% ipython --no-banner

In [1]: import numpy as np

In [2]: np.set_printoptions(suppress=True, linewidth=160)

In [3]: q, _ = np.linalg.qr(np.array([[-0.7, 1.3, 0.2, 0.2, 0.5],
   ...:     [1.8, -1.3, 0.4, -0.3, 1.6],
   ...:     [0.5, -2.5, 0.5, 0.6, 0.1],
   ...:     [-0.2, 0.7, -1.1, 0.7, -1.2],
   ...:     [-0.5, -1.0, 1.1, -1.3, -1.2]]))

In [4]: m1 = 5 * q

In [5]: m1.round(2)
Out[5]: 
array([[-1.69, -1.17, -2.09, -3.18,  2.51],
       [ 4.36, -0.84, -1.45,  0.33,  1.77],
       [ 1.21,  3.78,  1.49, -2.6 ,  0.52],
       [-0.48, -0.95,  3.41,  1.01,  3.35],
       [-1.21,  2.78, -2.17,  2.65,  2.02]])

In [6]: np.unravel_index(np.abs(m1).argmax(), m1.shape)
Out[6]: (np.int64(1), np.int64(0))

In [7]: round(float(np.abs(m1).max()), 2)
Out[7]: 4.36

In [8]: np.round(np.linalg.norm(m1), 2)
Out[8]: np.float64(11.18)

In [9]: np.linalg.matrix_rank(m1)
Out[9]: np.int64(5)

In [10]: np.round(m1.mean(axis=0), 2)
Out[10]: array([ 0.44,  0.72, -0.16, -0.36,  2.03])

In [11]: np.linalg.rank(m1)
---------------------------------------------------------------------------
AttributeError                            Traceback (most recent call last)
Cell In[11], line 1
----> 1 np.linalg.rank(m1)

AttributeError: module 'numpy.linalg' has no attribute 'rank'

In [12]: np.allclose(m1 @ m1.T, m1.T @ m1)
Out[12]: True

In [13]: np.round((m1 - m1.T) / 2, 2)
Out[13]: 
array([[ 0.  , -2.76, -1.65, -1.35,  1.86],
       [ 2.76,  0.  , -2.62,  0.64, -0.51],
       [ 1.65,  2.62,  0.  , -3.  ,  1.34],
       [ 1.35, -0.64,  3.  ,  0.  ,  0.35],
       [-1.86,  0.51, -1.34, -0.35,  0.  ]])

In [14]: np.round(np.trace(m1), 2)
Out[14]: np.float64(1.98)

In [15]: print(np.allclose(m1, m1.T))
False

In [16]: np.round((m1 + m1.T) / 2, 2)
Out[16]: 
array([[-1.69,  1.6 , -0.44, -1.83,  0.65],
       [ 1.6 , -0.84,  1.16, -0.31,  2.28],
       [-0.44,  1.16,  1.49,  0.4 , -0.83],
       [-1.83, -0.31,  0.4 ,  1.01,  3.  ],
       [ 0.65,  2.28, -0.83,  3.  ,  2.02]])

In [17]: print(round(float(np.linalg.det(m1)), 2))
3125.0

In [18]: print(np.round(np.abs(np.linalg.eigvals(m1)).max(), 2))
5.0

In [19]: np.round(m1.T @ m1, 2) + 0
Out[19]: 
array([[25.,  0.,  0.,  0.,  0.],
       [ 0., 25.,  0.,  0.,  0.],
       [ 0.,  0., 25.,  0.,  0.],
       [ 0.,  0.,  0., 25.,  0.],
       [ 0.,  0.,  0.,  0., 25.]])

In [20]: np.round(m1 @ m1.T, 2) + 0
Out[20]: 
array([[25.,  0.,  0.,  0.,  0.],
       [ 0., 25.,  0.,  0.,  0.],
       [ 0.,  0., 25.,  0.,  0.],
       [ 0.,  0.,  0., 25.,  0.],
       [ 0.,  0.,  0.,  0., 25.]])

In [21]: print(np.round(np.linalg.norm(m1, axis=0), 2))
[5. 5. 5. 5. 5.]

In [22]: print(np.round(np.linalg.svd(m1, compute_uv=False), 2))
[5. 5. 5. 5. 5.]

In [23]: P = np.triu(np.array([[0, -2, 2, -1, -3],
    ...:     [1, 3, 3, 3, 1],
    ...:     [1, 1, 2, 2, 0],
    ...:     [0, -3, 1, 2, -1],
    ...:     [3, -2, -3, 3, -1]]), 1) + np.eye(5)

In [24]: out = P @ m1 @ np.linalg.inv(P)

In [25]: np.round(np.linalg.det(out), 2)
Out[25]: np.float64(3125.0)

In [26]: print(np.linalg.matrix_rank(out))
5

In [27]: round(float(np.trace(out)), 2), round(float(np.trace(m1)), 2)
Out[27]: (1.98, 1.98)

In [28]: print(np.round(np.poly(out), 2))
[    1.      -1.98     7.63   -38.15   248.02 -3125.  ]

In [29]: left, sv, VT = np.linalg.svd(m1, full_matrices=False)

In [30]: np.allclose(left * sv @ VT, m1)
Out[30]: True

In [31]: np.round(np.cumsum(sv ** 2) / np.sum(sv ** 2), 2)
Out[31]: array([0.2, 0.4, 0.6, 0.8, 1. ])

In [32]: np.round(VT @ VT.T, 2) + 0
Out[32]: 
array([[1., 0., 0., 0., 0.],
       [0., 1., 0., 0., 0.],
       [0., 0., 1., 0., 0.],
       [0., 0., 0., 1., 0.],
       [0., 0., 0., 0., 1.]])

In [33]: (sv > 1e-8).sum()
Out[33]: np.int64(5)

In [34]: E = np.loadtxt("m.csv", delimiter=",")

In [35]: E.round(2)
Out[35]: 
array([[  0.92,   6.69,  -7.28,  -5.16,  -7.49,   1.81, -13.94,  -3.39,  -3.09],
       [ -1.83, -11.66,   7.24,   2.28,  10.58,  -1.19,   6.93,   6.04,   2.27],
       [ -2.18, -13.31,   6.29,   0.16,  11.18,  -0.64,   1.6 ,   6.95,   1.46],
       [  2.3 ,  13.43,  -3.93,   2.81, -10.19,  -0.22,   6.07,  -7.07,  -0.1 ],
       [ -2.13, -12.02,   1.86,  -4.56,   8.37,   0.8 , -10.72,   6.37,  -0.85],
       [ -0.11,   0.72,  -5.73,  -6.66,  -3.05,   1.99, -17.29,  -0.24,  -3.16],
       [ -1.56, -10.24,   7.47,   3.37,   9.8 ,  -1.45,   9.63,   5.28,   2.63],
       [  1.2 ,   8.28,  -7.46,  -4.47,  -8.57,   1.68, -12.31,  -4.24,  -2.93],
       [  2.05,  11.44,  -1.26,   4.97,  -7.73,  -0.95,  11.83,  -6.07,   1.1 ],
       [ -1.93, -12.15,   7.08,   1.8 ,  10.81,  -1.07,   5.75,   6.31,   2.1 ],
       [ -1.98, -12.36,   6.99,   1.56,  10.91,  -1.01,   5.15,   6.43,   2.01],
       [ -1.91, -12.02,   7.13,   1.93,  10.76,  -1.11,   6.08,   6.24,   2.15],
       [  2.31,  13.55,  -4.25,   2.49, -10.41,  -0.12,   5.23,  -7.13,  -0.26],
       [  2.31,  13.58,  -4.32,   2.42, -10.46,  -0.1 ,   5.05,  -7.14,  -0.3 ],
       [ -2.26, -13.63,   5.7 ,  -0.75,  11.11,  -0.39,  -0.72,   7.13,   1.08],
       [ -2.3 , -13.42,   3.91,  -2.83,  10.18,   0.23,  -6.13,   7.07,   0.09],
       [ -2.04, -11.35,   1.18,  -5.02,   7.64,   0.97, -11.98,   6.03,  -1.14],
       [ -2.24, -12.87,   2.92,  -3.73,   9.38,   0.52,  -8.51,   6.8 ,  -0.38],
       [ -1.21,  -8.31,   7.46,   4.46,   8.58,  -1.68,  12.28,   4.25,   2.93],
       [ -1.52,  -9.98,   7.48,   3.53,   9.64,  -1.48,  10.04,   5.14,   2.68],
       [ -2.26, -13.04,   3.19,  -3.51,   9.61,   0.45,  -7.9 ,   6.88,  -0.26],
       [ -1.09,  -7.66,   7.4 ,   4.76,   8.16,  -1.74,  12.99,   3.91,   3.  ],
       [ -0.68,  -5.33,   7.03,   5.63,   6.53,  -1.89,  15.05,   2.67,   3.16],
       [  1.95,  12.23,  -7.05,  -1.71, -10.85,   1.05,  -5.52,  -6.36,  -2.07],
       [ -0.93,  -6.78,   7.29,   5.12,   7.55,  -1.81,  13.86,   3.44,   3.08]])

In [36]: # null space of dimension 7

In [37]: left, sv, VT = np.linalg.svd(E)

In [38]: V = VT[:(sv > 1e-8).sum()]

In [39]: rng = np.random.default_rng(261)

In [40]: x0 = E[11] + 2 * E[17] + rng.integers(2) * np.eye(9)[5]

In [41]: print(x0.round(2))
[ -6.39 -37.75  12.98  -5.53  29.51  -0.07 -10.94  19.83   1.38]

In [42]: np.round(np.diag(V.T @ V), 2)
Out[42]: array([0.01, 0.47, 0.14, 0.12, 0.31, 0.01, 0.78, 0.13, 0.03])

In [43]: np.allclose(V.T @ V @ x0, x0)
Out[43]: True

In [44]: Z = E[[24, 19]].astype(float)

In [45]: for _ in range(7):
    ...:     lab = np.linalg.norm(E[:, None] - Z, axis=-1).argmin(axis=1)
    ...:     Z = np.array([E[lab == j].mean(axis=0) for j in range(2)])
    ...: 

In [46]: lab
Out[46]: array([0, 1, 1, 0, 1, 0, 1, 0, 0, 1, 1, 1, 0, 0, 1, 1, 1, 1, 1, 1, 1, 1, 1, 0, 1])

In [47]: Z.round(2)
Out[47]: 
array([[  1.62,   9.99,  -5.16,  -0.66,  -8.59,   0.64,  -2.61,  -5.21,  -1.35],
       [ -1.77, -10.95,   5.74,   0.84,   9.46,  -0.74,   3.14,   5.7 ,   1.53]])

In [48]: np.abs(Z[1] - Z[0]).argmax()
Out[48]: np.int64(1)

In [49]: out = Z / np.linalg.norm(Z, axis=1)
---------------------------------------------------------------------------
ValueError                                Traceback (most recent call last)
Cell In[49], line 1
----> 1 out = Z / np.linalg.norm(Z, axis=1)

ValueError: operands could not be broadcast together with shapes (2,9) (2,) 

In [50]: out = Z / np.linalg.norm(Z, axis=1, keepdims=True)

In [51]: C2 = out @ out.T

In [52]: (C2 - 2 * np.eye(2)).round(6).argmax(axis=1)
Out[52]: array([1, 0])

In [53]: np.round(np.linalg.norm(out, axis=1), 2)
Out[53]: array([1., 1.])

In [54]: (np.abs(C2) > 0.9).astype(int)
Out[54]: 
array([[1, 1],
       [1, 1]])

In [55]: np.argwhere(np.triu(np.abs(C2) > 0.95, 1))
Out[55]: array([[0, 1]])

In [56]: r0 = np.array([3, 2])

In [57]: np.round(np.polyval(r0, E[4]), 2)
Out[57]: array([ -4.4 , -34.05,   7.59, -11.68,  27.1 ,   4.4 , -30.15,  21.11,  -0.56])

In [58]: print(np.round(np.cross(E[4, :3], E[14, :3]), 2))
[-43.06   7.93   1.85]

In [59]: np.round(np.convolve(E[4], r0), 2)
Out[59]: array([ -6.4 , -40.32, -18.44,  -9.95,  15.98,  19.13, -30.55,  -2.33,  10.18,  -1.71])

In [60]: x0 = np.array([3, -1, 1, -1, -1])

In [61]: target = m1 @ x0

In [62]: c, lr = np.zeros(5), 1 / np.linalg.norm(m1, 2) ** 2

In [63]: for i in range(3):
    ...:     c -= lr * m1.T @ (m1 @ c - target)
    ...:     if i % 1 == 0: print(i, round(np.linalg.norm(m1 @ c - target), 2))
    ...: 
0 0.0
1 0.0
2 0.0

In [64]: np.round(np.linalg.cond(m1), 2)
Out[64]: np.float64(1.0)

In [65]: M = np.load("data.npy")

In [66]: print(M)
[[-3.  1.  0.  0.]
 [ 0. -3.  1.  0.]
 [ 0.  0. -3.  1.]
 [ 0.  0.  0. -3.]]

In [67]: np.round(np.linalg.det(M), 2)
Out[67]: np.float64(81.0)

In [68]: np.round(np.sort(np.abs(np.linalg.eigvals(M))), 2)
Out[68]: array([3., 3., 3., 3.])

In [69]: (M - M.T) / 2
Out[69]: 
array([[ 0. ,  0.5,  0. ,  0. ],
       [-0.5,  0. ,  0.5,  0. ],
       [ 0. , -0.5,  0. ,  0.5],
       [ 0. ,  0. , -0.5,  0. ]])

In [70]: np.round(np.linalg.matrix_power(M, 4), 2)
Out[70]: 
array([[  81., -108.,   54.,  -12.],
       [   0.,   81., -108.,   54.],
       [   0.,    0.,   81., -108.],
       [   0.,    0.,    0.,   81.]])

In [71]: M @ M
Out[71]: 
array([[ 9., -6.,  1.,  0.],
       [ 0.,  9., -6.,  1.],
       [ 0.,  0.,  9., -6.],
       [ 0.,  0.,  0.,  9.]])

In [72]: np.trace(M)
Out[72]: np.float64(-12.0)
